% python3 -q
>>> import numpy as np
>>> import numpy.linalg as la
>>> np.set_printoptions(precision=3, suppress=True, linewidth=120, sign=" ")
>>> feats = np.load("block7.npy")
>>> feats
array([[ 1,  1,  0,  3, -3,  1, -3,  0],
       [ 3,  2,  2, -1,  1, -1, -1, -1],
       [ 1, -3,  1,  3, -2,  0,  0,  1],
       [ 2, -2,  1, -1,  3, -1,  3,  3],
       [-2, -3,  3,  3, -2, -2, -2,  0],
       [-2,  2, -1,  3,  3,  3,  1, -1]])
>>> t3 = np.stack([feats, 3 * feats, feats[::-1]])
>>> np.einsum("bij,cij->bc", t3, t3)
array([[ 196,  588,   -8],
       [ 588, 1764,  -24],
       [  -8,  -24,  196]])
>>> la.matrix_rank(t3)
array([ 6,  6,  6])
>>> (t3 @ feats.T).shape
(3, 6, 6)
>>> round(float(la.norm(feats, 2)), 3)
8.762
>>> np.round(la.norm(feats, 1), 3), round(float(la.norm(feats, np.inf)), 3)
(np.float64(14.0), 17.0)
>>> feats[1] @ feats[0]
np.int64(1)
>>> np.round(la.norm(feats, "nuc"), 3)
np.float64(30.918)
>>> round(la.norm(feats[1], 1), 3), np.round(la.norm(feats[1], np.inf), 3)
(np.float64(12.0), np.float64(3.0))
>>> B = feats[0, 0] * feats[1:] - np.outer(feats[1:, 0], feats[0])
>>> B
array([[  0,  -1,   2, -10,  10,  -4,   8,  -1],
       [  0,  -4,   1,   0,   1,  -1,   3,   1],
       [  0,  -4,   1,  -7,   9,  -3,   9,   3],
       [  0,  -1,   3,   9,  -8,   0,  -8,   0],
       [  0,   4,  -1,   9,  -3,   5,  -5,  -1]])
>>> feats[:, 0] / feats[0, 0]
array([ 1.,  3.,  1.,  2., -2., -2.])
>>> la.matrix_rank(B), la.matrix_rank(feats)
(np.int64(5), np.int64(6))
>>> np.flatnonzero(~B.round(6).any(axis=1))
array([], dtype=int64)
>>> left, sigma, vt = la.svd(B, full_matrices=False)
>>> sigma
array([ 28.887,   7.673,   5.304,   3.767,   1.535])
>>> np.round(np.sqrt((sigma ** 2).sum()), 3), np.round(la.norm(B), 3)
(np.float64(30.627), np.float64(30.627))
>>> (sigma > 1e-8).sum()
np.int64(5)
>>> np.cumsum(sigma ** 2) / np.sum(sigma ** 2)
array([ 0.89 ,  0.952,  0.982,  0.997,  1.   ])
>>> np.allclose(left * sigma @ vt, B)
True
>>> left.shape, sigma.shape, vt.shape
((5, 5), (5,), (5, 8))
>>> np.round(vt @ vt.T, 3) + 0
array([[ 1.,  0.,  0.,  0.,  0.],
       [ 0.,  1.,  0.,  0.,  0.],
       [ 0.,  0.,  1.,  0.,  0.],
       [ 0.,  0.,  0.,  1.,  0.],
       [ 0.,  0.,  0.,  0.,  1.]])
>>> np.round(left.T @ left, 3) + 0
array([[ 1.,  0.,  0.,  0.,  0.],
       [ 0.,  1.,  0.,  0.,  0.],
       [ 0.,  0.,  1.,  0.,  0.],
       [ 0.,  0.,  0.,  1.,  0.],
       [ 0.,  0.,  0.,  0.,  1.]])
>>> B = feats / np.sqrt((feats ** 2).mean(axis=1, keepdims=True))
>>> la.matrix_rank(feats - feats.mean(axis=1, keepdims=True))
np.int64(6)
>>> B[2]
array([ 0.566, -1.697,  0.566,  1.697, -1.131,  0.   ,  0.   ,  0.566])
>>> rng = np.random.default_rng(0)
>>> labels = rng.integers(0, 3, 6)
>>> W0 = (labels[:, None] == labels) * -1 + np.eye(6)
>>> W0
array([[ 0.,  0.,  0.,  0.,  0.,  0.],
       [ 0.,  0., -1.,  0.,  0.,  0.],
       [ 0., -1.,  0.,  0.,  0.,  0.],
       [ 0.,  0.,  0.,  0., -1., -1.],
       [ 0.,  0.,  0., -1.,  0., -1.],
       [ 0.,  0.,  0., -1., -1.,  0.]])
>>> np.flatnonzero(la.matrix_power((W0 != 0) + (W0.T != 0) + np.eye(6), 6)[5])
array([ 3,  4,  5])
>>> (la.matrix_power((W0 != 0) + (W0.T != 0) + np.eye(6), 6) > 0).astype(int)
array([[ 1,  0,  0,  0,  0,  0],
       [ 0,  1,  1,  0,  0,  0],
       [ 0,  1,  1,  0,  0,  0],
       [ 0,  0,  0,  1,  1,  1],
       [ 0,  0,  0,  1,  1,  1],
       [ 0,  0,  0,  1,  1,  1]])
>>> np.round(la.det(W0), 3)
np.float64(0.0)
>>> mat = np.loadtxt("test18.csv", delimiter=",")
>>> mat
array([[ 1., -1., -1.,  1., -1.,  1.,  1., -1.],
       [ 1.,  1., -1., -1., -1., -1.,  1.,  1.],
       [ 1., -1.,  1., -1., -1.,  1., -1.,  1.],
       [ 1.,  1.,  1.,  1.,  1.,  1.,  1.,  1.],
       [ 1., -1.,  1., -1.,  1., -1.,  1., -1.],
       [ 1., -1., -1.,  1.,  1., -1., -1.,  1.],
       [ 1.,  1., -1., -1.,  1.,  1., -1., -1.],
       [ 1.,  1.,  1.,  1., -1., -1., -1., -1.]])
>>> la.pinv(mat)
array([[ 0.125,  0.125,  0.125,  0.125,  0.125,  0.125,  0.125,  0.125],
       [-0.125,  0.125, -0.125,  0.125, -0.125, -0.125,  0.125,  0.125],
       [-0.125, -0.125,  0.125,  0.125,  0.125, -0.125, -0.125,  0.125],
       [ 0.125, -0.125, -0.125,  0.125, -0.125,  0.125, -0.125,  0.125],
       [-0.125, -0.125, -0.125,  0.125,  0.125,  0.125,  0.125, -0.125],
       [ 0.125, -0.125,  0.125,  0.125, -0.125, -0.125,  0.125, -0.125],
       [ 0.125,  0.125, -0.125,  0.125,  0.125, -0.125, -0.125, -0.125],
       [-0.125,  0.125,  0.125,  0.125, -0.125,  0.125, -0.125, -0.125]])
>>> mat.T @ mat
array([[ 8.,  0.,  0.,  0.,  0.,  0.,  0.,  0.],
       [ 0.,  8.,  0.,  0.,  0.,  0.,  0.,  0.],
       [ 0.,  0.,  8.,  0.,  0.,  0.,  0.,  0.],
       [ 0.,  0.,  0.,  8.,  0.,  0.,  0.,  0.],
       [ 0.,  0.,  0.,  0.,  8.,  0.,  0.,  0.],
       [ 0.,  0.,  0.,  0.,  0.,  8.,  0.,  0.],
       [ 0.,  0.,  0.,  0.,  0.,  0.,  8.,  0.],
       [ 0.,  0.,  0.,  0.,  0.,  0.,  0.,  8.]])
>>> mat[:, 0] @ mat[:, 7]
np.float64(0.0)
>>> la.norm(mat, axis=0)
array([ 2.828,  2.828,  2.828,  2.828,  2.828,  2.828,  2.828,  2.828])
>>> mat @ mat.T
array([[ 8.,  0.,  0.,  0.,  0.,  0.,  0.,  0.],
       [ 0.,  8.,  0.,  0.,  0.,  0.,  0.,  0.],
       [ 0.,  0.,  8.,  0.,  0.,  0.,  0.,  0.],
       [ 0.,  0.,  0.,  8.,  0.,  0.,  0.,  0.],
       [ 0.,  0.,  0.,  0.,  8.,  0.,  0.,  0.],
       [ 0.,  0.,  0.,  0.,  0.,  8.,  0.,  0.],
       [ 0.,  0.,  0.,  0.,  0.,  0.,  8.,  0.],
       [ 0.,  0.,  0.,  0.,  0.,  0.,  0.,  8.]])
